$ python -q
>>> import numpy as np
>>> from numpy import linalg as LA
>>> np.set_printoptions(precision=2, suppress=True, linewidth=140, legacy="1.25")
>>> J = np.array([[3, 3, 3, 3], [0, -3, 0, -3], [3, 3, 3, 3], [0, -3, 0, -3]])
>>> print(np.unique(J.round(6), axis=0).shape)
(2, 4)
>>> print(LA.lstsq(J[:-1].T, J[-1])[2])
2
>>> print(np.round(J @ LA.pinv(J) @ J, 2) + 0)
[[ 3.  3.  3.  3.]
 [ 0. -3.  0. -3.]
 [ 3.  3.  3.  3.]
 [ 0. -3.  0. -3.]]
>>> B = J / np.sqrt((J ** 2).mean(axis=1, keepdims=True))
>>> print(J - J.mean(axis=1, keepdims=True))
[[ 0.   0.   0.   0. ]
 [ 1.5 -1.5  1.5 -1.5]
 [ 0.   0.   0.   0. ]
 [ 1.5 -1.5  1.5 -1.5]]
>>> print(LA.matrix_rank(J - J.mean(axis=1, keepdims=True)))
1
>>> K = np.load("data.npy")
>>> print(K)
[[  2.97   6.92  -2.3    5.28  -5.28  -0.07]
 [ -4.87 -11.13   3.7   -8.65   8.6   -0.05]
 [  3.31   7.57  -2.44   5.87  -5.81   0.05]
 [ -6.84 -15.5    5.21 -11.99  12.03  -0.03]
 [  3.14   7.04  -2.33   5.43  -5.44   0.01]
 [ -4.92 -11.12   3.63  -8.7    8.52   0.02]
 [ -1.97  -4.46   1.46  -3.48   3.59  -0.04]
 [  0.36   0.79  -0.23   0.57  -0.7   -0.02]
 [ -1.58  -3.77   1.28  -2.77   2.95  -0.06]
 [ -0.72  -1.38   0.47  -1.08   1.09  -0.01]
 [  5.08  11.69  -3.87   9.    -9.08   0.04]
 [  4.13   9.08  -3.01   7.12  -7.11   0.03]
 [ -3.54  -7.97   2.59  -6.15   6.23   0.07]
 [  3.56   8.4   -2.78   6.51  -6.49   0.05]
 [  2.69   6.02  -2.06   4.72  -4.65  -0.04]
 [ -1.9   -4.35   1.45  -3.37   3.32  -0.02]
 [  9.74  21.94  -7.29  17.11 -17.11  -0.01]]
>>> hat = K @ LA.solve(K.T @ K, K.T)
>>> print(hat @ K[:, 2])
[-2.3   3.7  -2.44  5.21 -2.33  3.63  1.46 -0.23  1.28  0.47 -3.87 -3.01  2.59 -2.78 -2.06  1.45 -7.29]
